$ python -q
>>> import numpy as np
>>> np.set_printoptions(precision=2, suppress=True, linewidth=100)
>>> X = np.loadtxt("data.csv", delimiter=",")
>>> X
array([[-0.63, -0.27, -0.74,  0.29],
       [-0.97,  0.7 ,  0.96, -0.36],
       [-0.02,  0.43,  0.37, -0.59],
       [ 0.74, -0.18, -0.86, -0.36],
       [ 0.65,  0.1 , -0.72, -0.6 ],
       [-0.93,  0.73,  0.15, -0.85],
       [-0.67, -0.71, -0.7 ,  0.89],
       [ 0.99,  0.54,  0.76, -0.85],
       [-0.87,  0.56, -0.37, -0.77],
       [ 0.95, -0.22,  0.47,  0.2 ],
       [-0.99,  0.08,  0.32,  0.55],
       [-0.49,  0.35,  0.7 , -0.2 ],
       [-0.99,  0.16,  0.45,  0.43],
       [-0.69,  0.66,  0.94, -0.52],
       [ 0.99, -0.89, -0.97,  0.83],
       [ 0.84, -0.51,  0.8 ,  0.83],
       [-1.  ,  0.89,  0.99, -0.43],
       [ 0.99, -0.81, -0.91,  0.69],
       [-1.  ,  0.92,  0.87, -0.88],
       [-0.89,  0.85,  0.86, -0.9 ]])
>>> vec = np.array([1, 4, 8, 7])
>>> y = X @ vec
>>> np.round(np.linalg.pinv(X) @ X, 2) + 0
array([[1., 0., 0., 0.],
       [0., 1., 0., 0.],
       [0., 0., 1., 0.],
       [0., 0., 0., 1.]])
>>> np.linalg.lstsq(X, y)[0]
array([1., 4., 8., 7.])
>>> rng = np.random.default_rng(51738)
>>> y = y + 0.05 * rng.normal(size=20)
>>> y
array([-5.71,  7.05,  0.57, -9.26, -8.94, -2.83, -2.88,  3.31, -6.95,  5.37,  5.75,  5.16,  6.11,
        5.81, -4.54, 11.1 ,  7.45, -4.69,  3.55,  3.15])
>>> beta, *_ = np.linalg.lstsq(X, y)
>>> beta
array([0.98, 3.69, 8.12, 6.8 ])
>>> beta.round()
array([1., 4., 8., 7.])
>>> round(float(np.linalg.norm(y - X @ beta)), 2)
0.25
>>> np.round(X.T @ (y - X @ beta), 2) + 0
array([0., 0., 0., 0.])
>>> [round(float(np.linalg.norm(np.linalg.solve(X.T @ X + lam * np.eye(4), X.T @ y))), 2) for lam in (0, 1, 10, 100)]
[11.26, 8.75, 4.02, 0.76]
>>> data = np.loadtxt("case12.csv", delimiter=",")
>>> data
array([[2., 2., 2., 1.],
       [0., 0., 1., 0.],
       [0., 0., 0., 0.],
       [2., 4., 4., 1.],
       [5., 7., 7., 2.],
       [0., 0., 1., 0.],
       [0., 0., 1., 0.],
       [0., 0., 0., 0.],
       [2., 2., 2., 1.],
       [0., 0., 1., 0.],
       [0., 0., 0., 0.],
       [2., 4., 4., 1.],
       [3., 3., 3., 1.],
       [3., 3., 3., 1.],
       [0., 0., 0., 0.],
       [0., 2., 3., 0.],
       [0., 0., 0., 0.],
       [0., 0., 0., 0.],
       [0., 2., 2., 0.],
       [2., 2., 2., 1.],
       [3., 3., 3., 1.],
       [2., 2., 3., 1.],
       [2., 2., 3., 1.],
       [0., 2., 2., 0.],
       [0., 2., 2., 0.],
       [0., 2., 3., 0.],
       [3., 3., 4., 1.],
       [3., 3., 3., 1.],
       [3., 5., 6., 1.]])
>>> ang = np.radians(60)
>>> R = np.eye(4)
>>> R[3, 3] = R[0, 0] = np.cos(ang)
>>> R[3, 0], R[0, 3] = -np.sin(ang), np.sin(ang)
>>> R
array([[ 0.5 ,  0.  ,  0.  ,  0.87],
       [ 0.  ,  1.  ,  0.  ,  0.  ],
       [ 0.  ,  0.  ,  1.  ,  0.  ],
       [-0.87,  0.  ,  0.  ,  0.5 ]])
>>> out = data @ R.T
>>> np.linalg.svd(data, compute_uv=False), np.linalg.svd(out, compute_uv=False)
(array([22.95,  4.2 ,  1.86,  0.66]), array([22.95,  4.2 ,  1.86,  0.66]))
>>> np.allclose(data @ data.T, out @ out.T)
True
>>> round(np.linalg.det(R), 2), np.trace(R)
(np.float64(1.0), np.float64(3.0))
>>> np.abs(out - data).max(axis=0)
array([0.77, 0.  , 0.  , 5.33])
>>> def softmax(z):
...     e = np.exp(z - z.max(axis=-1, keepdims=True))
...     return e / e.sum(axis=-1, keepdims=True)
... 
>>> softmax(data[1])
array([0.17, 0.17, 0.48, 0.17])
>>> softmax(data[1] + -1)
array([0.17, 0.17, 0.48, 0.17])
>>> softmax(data).sum(axis=1)
array([1., 1., 1., 1., 1., 1., 1., 1., 1., 1., 1., 1., 1., 1., 1., 1., 1., 1., 1., 1., 1., 1., 1.,
       1., 1., 1., 1., 1., 1.])
>>> np.round(softmax(10 * data[1]), 2) + 0
array([0., 0., 1., 0.])
>>> att = data @ data.T / np.sqrt(4)
>>> softmax(att)[1] @ data
array([2.61, 3.82, 4.19, 1.02])
>>> softmax(att).round(6).argmax(axis=1)
array([4, 4, 0, 4, 4, 4, 4, 0, 4, 4, 0, 4, 4, 4, 0, 4, 0, 0, 4, 4, 4, 4, 4, 4, 4, 4, 4, 4, 4])
>>> dist = np.linalg.norm(data[:, None] - data[None], axis=-1)
>>> np.linalg.norm(data - data.mean(axis=0), axis=1)
array([0.91, 2.65, 3.24, 2.88, 8.05, 2.65, 2.65, 3.24, 0.91, 2.65, 3.24, 2.88, 2.24, 2.24, 3.24,
       1.58, 3.24, 3.24, 1.4 , 0.91, 2.24, 1.16, 1.16, 1.4 , 1.4 , 1.58, 2.74, 2.24, 5.19])
>>> np.unravel_index(dist.round(6).argmax(), dist.shape)
(np.int64(2), np.int64(4))
>>> np.flatnonzero(dist[7] < dist.mean() / 2)
array([ 1,  2,  5,  6,  7,  9, 10, 14, 16, 17])
>>> dist.shape
(29, 29)
>>> (dist + 1e9 * np.eye(29)).round(6).argmin(axis=1)
array([ 8,  5,  7, 11, 28,  1,  1,  2,  0,  1,  2,  3, 13, 12,  2, 25,  2,  2, 23,  0, 12, 22, 21,
       18, 18, 15, 12, 12,  3])
>>> dist[7].round(6).argsort(kind="stable")[:4]
array([ 2,  7, 10, 14])
>>> K = np.load("sample19.npy")
>>> K
array([[ 4.33,  5.81,  3.71,  5.8 ],
       [ 7.47,  5.35, -0.84, -3.85],
       [ 4.88, -7.85, -3.74,  0.78],
       [-6.42,  5.91, -3.64,  3.26],
       [ 9.55,  0.84,  0.6 ,  2.78],
       [ 4.79, -6.88, -5.44, -0.4 ],
       [ 5.29,  6.1 ,  4.62,  3.67],
       [ 6.65, -6.1 , -4.24,  0.77],
       [ 1.2 , -0.16, -5.81, -8.05],
       [-7.83, -0.01, -5.7 , -2.48],
       [-5.72, -7.49, -0.28,  3.34],
       [ 0.63,  9.61,  2.45,  1.1 ],
       [-3.22,  4.69,  8.15, -1.12]])
>>> cent = K[[6, 12]].astype(float)
>>> for _ in range(3):
...     labels = np.linalg.norm(K[:, None] - cent, axis=-1).argmin(axis=1)
...     cent = np.array([K[labels == j].mean(axis=0) for j in range(2)])
... 
>>> labels
array([0, 0, 0, 1, 0, 0, 0, 0, 1, 1, 1, 0, 1])
>>> cent
array([[ 5.45,  0.86, -0.36,  1.33],
       [-4.4 ,  0.59, -1.46, -1.01]])
>>> np.abs(cent[1] - cent[0]).argmax()
np.int64(0)
>>> np.bincount(labels)
array([8, 5])
>>> M = np.loadtxt("m.csv", delimiter=",")
>>> M
array([[-8.08, -2.7 , -1.1 , -2.9 ],
       [-0.32, -0.1 ,  0.2 , -1.3 ],
       [ 1.19,  0.4 ,  1.4 , -0.9 ],
       [-6.5 , -2.2 , -1.6 , -0.8 ],
       [ 4.86,  1.6 ,  0.6 , -2.1 ],
       [-5.56, -1.9 ,  0.1 , -0.5 ],
       [ 3.13,  1.  , -0.8 ,  1.6 ],
       [ 0.95,  0.3 ,  0.5 ,  0.3 ],
       [-4.34, -1.4 ,  0.5 ,  1.  ],
       [ 3.25,  1.1 ,  0.1 , -1.7 ],
       [-0.03,  0.  , -0.2 , -2.8 ],
       [ 2.2 ,  0.7 ,  0.4 ,  0.1 ],
       [-5.07, -1.7 , -0.6 ,  1.  ]])
>>> cov = np.cov(M, rowvar=False)
>>> np.median(M, axis=0)
array([-0.03,  0.  ,  0.1 , -0.8 ])
>>> cov
array([[18.2 ,  6.07,  1.9 ,  0.11],
       [ 6.07,  2.02,  0.64,  0.03],
       [ 1.9 ,  0.64,  0.65,  0.04],
       [ 0.11,  0.03,  0.04,  2.11]])
>>> np.round(np.linalg.eigvalsh(cov)[::-1], 2) + 0
array([20.43,  2.11,  0.45,  0.  ])
